% ipython --no-banner

In [1]: import numpy as np

In [2]: from numpy import linalg as LA

In [3]: np.set_printoptions(precision=3, suppress=True, linewidth=200, legacy="1.25")

In [4]: def rnd(a):
   ...:     return np.round(a, 3) + 0
   ...: 

In [5]: A = np.maximum(np.array([[2, -2, 2, 2],
   ...:     [-3, 0, 1, -3],
   ...:     [-3, -1, 1, 2],
   ...:     [3, 0, 3, 0],
   ...:     [0, -3, 0, -1],
   ...:     [3, 0, -3, 2],
   ...:     [0, -3, 0, -2],
   ...:     [0, -2, 2, 2],
   ...:     [2, 1, 1, -1],
   ...:     [-2, -3, 1, 3],
   ...:     [-3, 2, 2, 2],
   ...:     [1, -2, 0, -2],
   ...:     [1, -2, 0, 2],
   ...:     [2, 0, -3, -2]]) @ np.array([[-8, 0, -5, -8, -9, 9, -5, 3, 3, 8],
   ...:     [7, 3, -2, -6, 2, 1, 7, 5, -4, -9],
   ...:     [9, -1, -6, -3, -9, -8, -6, 3, -8, -2],
   ...:     [5, -5, 1, -1, 2, -5, -5, -4, 4, 6]]) + np.array([0, 2, 1, 2, 2, 0, 1, 2, 1, 0]), 0)

In [6]: print(A)
[[ 0  0  0  0  0  0  0  0  7 42]
 [18 16  7 26 14  0 25  8  0  0]
 [36  0 14 27 22  0  0  0  0  0]
 [ 3  0  0  0  0  3  0 20  0 18]
 [ 0  0  6 21  0  2  0  0  9 21]
 [ 0  0  6  0  6 41  0  0 42 42]
 [ 0  3  5 22  0  7  0  0  5 15]
 [14  0  0  6  0  0  0  0  1 26]
 [ 0  9  0  0  0 16  0 20  0  0]
 [19  0 14 30 11  0  0  0 11 27]
 [66  0  2  6 19  0  8  1  0  0]
 [ 0  6  0  8  0 17  0  3  4 14]
 [ 0  0  2  4  0  0  0  0 20 38]
 [ 0 15  7  0  7 52 19  7 23 10]]

In [7]: proj = A @ LA.solve(A.T @ A, A.T)

In [8]: print(rnd(proj @ A[:, 0]))
[ 0. 18. 36.  3.  0.  0.  0. 14.  0. 19. 66.  0.  0.  0.]

In [9]: print(np.allclose(proj @ proj, proj))
True

In [10]: x = np.array([0, 0, 2, 3, 1, 1, 1, 1, 3, 2])

In [11]: y = A @ x

In [12]: print(rnd(LA.solve(A.T @ A, A.T @ y)))
[0. 0. 2. 3. 1. 1. 1. 1. 3. 2.]

In [13]: try:
    ...:     LA.solve(A, y)
    ...: except LA.LinAlgError as e:
    ...:     print(repr(e))
    ...: 
LinAlgError('Last 2 dimensions of the array must be square')

In [14]: rng = np.random.default_rng(864)

In [15]: y = y + 0.1 * rng.normal(size=14)

In [16]: print(rnd(y))
[104.984 138.945 131.001  59.068 146.116 269.172 127.887  72.974  35.978 216.024  50.032  84.14  152.084 187.757]

In [17]: beta, *_ = LA.lstsq(A, y)

In [18]: print(rnd(LA.norm(y - A @ beta)))
0.199

In [19]: print(rnd(beta))
[-0.005 -0.011  1.959  3.011  1.021  0.999  0.994  1.005  3.01   1.999]
